% ipython --no-banner

In [1]: import numpy as np

In [2]: import numpy.linalg as la

In [3]: np.set_printoptions(precision=2, suppress=True, linewidth=100, sign=" ")

In [4]: E = np.loadtxt("block5.csv", delimiter=",")

In [5]: E
Out[5]: 
array([[  2.,   2.,   0.,   1.,   1.,   1.],
       [  5.,   5.,   0.,   3.,   2.,   2.],
       [  7.,   5.,   2.,   6.,   3.,   2.],
       [  8.,   6.,   3.,   7.,   3.,   5.],
       [  8.,   8.,   4.,   7.,   5.,   6.],
       [ 11.,  11.,   4.,   8.,   7.,   9.],
       [ 11.,  11.,   5.,   8.,   7.,   9.],
       [ 11.,  12.,   8.,   9.,   7.,  11.],
       [ 14.,  15.,   9.,  10.,  10.,  11.],
       [ 15.,  18.,  11.,  13.,  11.,  13.],
       [ 16.,  18.,  11.,  15.,  12.,  15.],
       [ 16.,  19.,  12.,  18.,  13.,  15.],
       [ 18.,  21.,  12.,  19.,  14.,  17.],
       [ 20.,  24.,  13.,  20.,  14.,  17.],
       [ 20.,  24.,  16.,  20.,  16.,  17.],
       [ 21.,  26.,  16.,  23.,  18.,  17.],
       [ 22.,  29.,  18.,  24.,  18.,  18.],
       [ 23.,  30.,  18.,  24.,  20.,  21.],
       [ 23.,  30.,  21.,  27.,  23.,  22.],
       [ 24.,  30.,  24.,  30.,  24.,  22.],
       [ 24.,  32.,  24.,  31.,  25.,  25.],
       [ 25.,  33.,  25.,  31.,  27.,  27.],
       [ 28.,  34.,  28.,  31.,  29.,  28.],
       [ 28.,  34.,  29.,  33.,  30.,  28.],
       [ 30.,  37.,  30.,  35.,  32.,  29.],
       [ 31.,  39.,  32.,  37.,  33.,  31.],
       [ 34.,  42.,  32.,  37.,  33.,  33.]])

In [6]: C2 = np.cov(E, rowvar=False)

In [7]: np.argwhere(np.triu(np.abs(np.corrcoef(E.T)) > 0.8, 1))
Out[7]: 
array([[ 0,  1],
       [ 0,  2],
       [ 0,  3],
       [ 0,  4],
       [ 0,  5],
       [ 1,  2],
       [ 1,  3],
       [ 1,  4],
       [ 1,  5],
       [ 2,  3],
       [ 2,  4],
       [ 2,  5],
       [ 3,  4],
       [ 3,  5],
       [ 4,  5]])

In [8]: la.eigvalsh(C2)[::-1]
Out[8]: array([ 626.99,    3.42,    1.84,    0.84,    0.5 ,    0.38])

In [9]: np.argsort(-E.std(axis=0).round(6), kind="stable")
Out[9]: array([ 1,  3,  4,  2,  5,  0])

In [10]: print(np.median(E, axis=0))
[ 20.  24.  13.  20.  14.  17.]

In [11]: basis = E[[23, 1]].astype(float)

In [12]: for _ in range(3):
    ...:     labels = la.norm(E[:, None] - basis, axis=-1).argmin(axis=1)
    ...:     basis = np.array([E[labels == j].mean(axis=0) for j in range(2)])
    ...: 

In [13]: labels
Out[13]: 
array([ 1,  1,  1,  1,  1,  1,  1,  1,  1,  1,  1,  1,  1,  0,  0,  0,  0,  0,  0,  0,  0,  0,  0,
        0,  0,  0,  0])

In [14]: basis[1] - basis[0]
Out[14]: array([-14.29, -20.1 , -17.05, -19.25, -17.12, -15.01])

In [15]: np.abs(basis[1] - basis[0]).argmax()
Out[15]: np.int64(1)

In [16]: la.matrix_rank(E)
Out[16]: np.int64(6)

In [17]: print(E.sum(axis=0))
[ 495.  595.  407.  527.  437.  451.]

In [18]: E.mean(axis=0)
Out[18]: array([ 18.33,  22.04,  15.07,  19.52,  16.19,  16.7 ])

In [19]: la.svd(E, compute_uv=False)
Out[19]: array([ 263.35,   15.6 ,    6.93,    4.81,    4.49,    3.23])

In [20]: np.round(la.norm(E), 2)
Out[20]: np.float64(264.0)

In [21]: np.abs(E).max()
Out[21]: np.float64(42.0)

In [22]: Xc = E - E.mean(axis=0)

In [23]: evecs = la.svd(Xc)[2][:1]

In [24]: M2 = Xc - Xc @ evecs.T @ evecs

In [25]: np.diag(evecs.T @ evecs)
Out[25]: array([ 0.11,  0.22,  0.17,  0.2 ,  0.17,  0.14])

In [26]: M2.std(axis=0)
Out[26]: array([ 0.96,  1.21,  1.05,  1.08,  0.98,  1.05])

In [27]: np.cov(Xc @ evecs.T, rowvar=False)
Out[27]: array( 626.99)

In [28]: la.norm(M2, axis=1).round(6).argmax()
Out[28]: np.int64(16)

In [29]: F = np.load("sample10.npy")

In [30]: F
Out[30]: 
array([[  5,   0,   0,   0,   0],
       [  0,   0,   0,   0,   0],
       [  0,   0,   9,   8,   0],
       [  5,   0,   6,   7,   0],
       [  8,   2,   9,  11,   1],
       [  0,   0,   0,   0,   0],
       [  0,   0,   0,   0,   0],
       [  8,   2,   9,  11,   1],
       [  8,   0,   0,   0,   1],
       [  5,   0,   3,   4,   0],
       [  8,   0,   3,   5,   1],
       [  0,   0,   9,   8,   0],
       [  0,   0,   3,   0,   0],
       [  5,   0,   6,   7,   0],
       [  2,   0,   0,   0,   0],
       [  0,   0,   0,   0,   0],
       [  2,   0,   0,   0,   0],
       [  0,   0,   0,   0,   0],
       [  0,   0,   0,   0,   0],
       [  0,   0,   0,   0,   0],
       [ 11,   0,   0,   0,   3],
       [  2,   0,   0,   0,   0],
       [ 11,   0,   0,   3,   3],
       [  0,   0,   0,   0,   0],
       [  0,   0,   3,   2,   0],
       [ 11,   3,   9,  12,   3],
       [  0,   0,   0,   0,   0]])

In [31]: basis = F[[2, 19]].astype(float)

In [32]: for _ in range(3):
    ...:     labels = la.norm(F[:, None] - basis, axis=-1).argmin(axis=1)
    ...:     basis = np.array([F[labels == j].mean(axis=0) for j in range(2)])
    ...: 

In [33]: print(labels)
[ 1  1  0  0  0  1  1  0  1  1  0  0  1  0  1  1  1  1  1  1  1  1  1  1  1  0  1]

In [34]: print(basis[1] - basis[0])
[-3.2  -0.88 -7.03 -8.15 -0.38]
